$ ipython --no-banner

In [1]: import numpy as np

In [2]: np.set_printoptions(precision=2, suppress=True, linewidth=200)

In [3]: A = np.loadtxt("a.csv", delimiter=",")

In [4]: A
Out[4]: 
array([[ 2.,  0.,  3.],
       [ 4.,  0.,  6.],
       [ 2.,  0.,  3.],
       [ 0.,  0.,  0.],
       [-2.,  0., -3.],
       [-2.,  0., -3.],
       [ 2.,  0.,  3.],
       [-4.,  0., -6.],
       [ 0.,  0.,  0.],
       [ 4.,  0.,  6.]])

In [5]: # null space of dimension 2

In [6]: left, sv, Vt = np.linalg.svd(A)

In [7]: V = Vt[:(sv > 1e-8).sum()]

In [8]: rng = np.random.default_rng(9588)

In [9]: vec = A[0] + 2 * A[3] + rng.integers(2) * np.eye(3)[2]

In [10]: vec
Out[10]: array([2., 0., 3.])

In [11]: np.linalg.matrix_rank(np.vstack([A, vec]))
Out[11]: np.int64(1)

In [12]: V.T @ V
Out[12]: 
array([[0.31, 0.  , 0.46],
       [0.  , 0.  , 0.  ],
       [0.46, 0.  , 0.69]])

In [13]: def softmax(z):
    ...:     e = np.exp(z - z.max(axis=-1, keepdims=True))
    ...:     return e / e.sum(axis=-1, keepdims=True)
    ...: 

In [14]: softmax(A).sum(axis=1)
Out[14]: array([1., 1., 1., 1., 1., 1., 1., 1., 1., 1.])

In [15]: S = A @ A.T / np.sqrt(3)

In [16]: np.round(softmax(S + np.triu(np.full(S.shape, -np.inf), 1)), 2) + 0
Out[16]: 
array([[1.  , 0.  , 0.  , 0.  , 0.  , 0.  , 0.  , 0.  , 0.  , 0.  ],
       [0.  , 1.  , 0.  , 0.  , 0.  , 0.  , 0.  , 0.  , 0.  , 0.  ],
       [0.  , 1.  , 0.  , 0.  , 0.  , 0.  , 0.  , 0.  , 0.  , 0.  ],
       [0.25, 0.25, 0.25, 0.25, 0.  , 0.  , 0.  , 0.  , 0.  , 0.  ],
       [0.  , 0.  , 0.  , 0.  , 1.  , 0.  , 0.  , 0.  , 0.  , 0.  ],
       [0.  , 0.  , 0.  , 0.  , 0.5 , 0.5 , 0.  , 0.  , 0.  , 0.  ],
       [0.  , 1.  , 0.  , 0.  , 0.  , 0.  , 0.  , 0.  , 0.  , 0.  ],
       [0.  , 0.  , 0.  , 0.  , 0.  , 0.  , 0.  , 1.  , 0.  , 0.  ],
       [0.11, 0.11, 0.11, 0.11, 0.11, 0.11, 0.11, 0.11, 0.11, 0.  ],
       [0.  , 0.5 , 0.  , 0.  , 0.  , 0.  , 0.  , 0.  , 0.  , 0.5 ]])

In [17]: left, sv, Vt = np.linalg.svd(A)

In [18]: sv.round(2) + 0
Out[18]: array([14.87,  0.  ,  0.  ])

In [19]: other = left[:, :1] @ np.diag(sv[:1]) @ Vt[:1]

In [20]: np.linalg.matrix_rank(other)
Out[20]: np.int64(1)

In [21]: np.round(np.linalg.norm(A - other, 2), 2), round(float(sv[1]), 2)
Out[21]: (np.float64(0.0), 0.0)
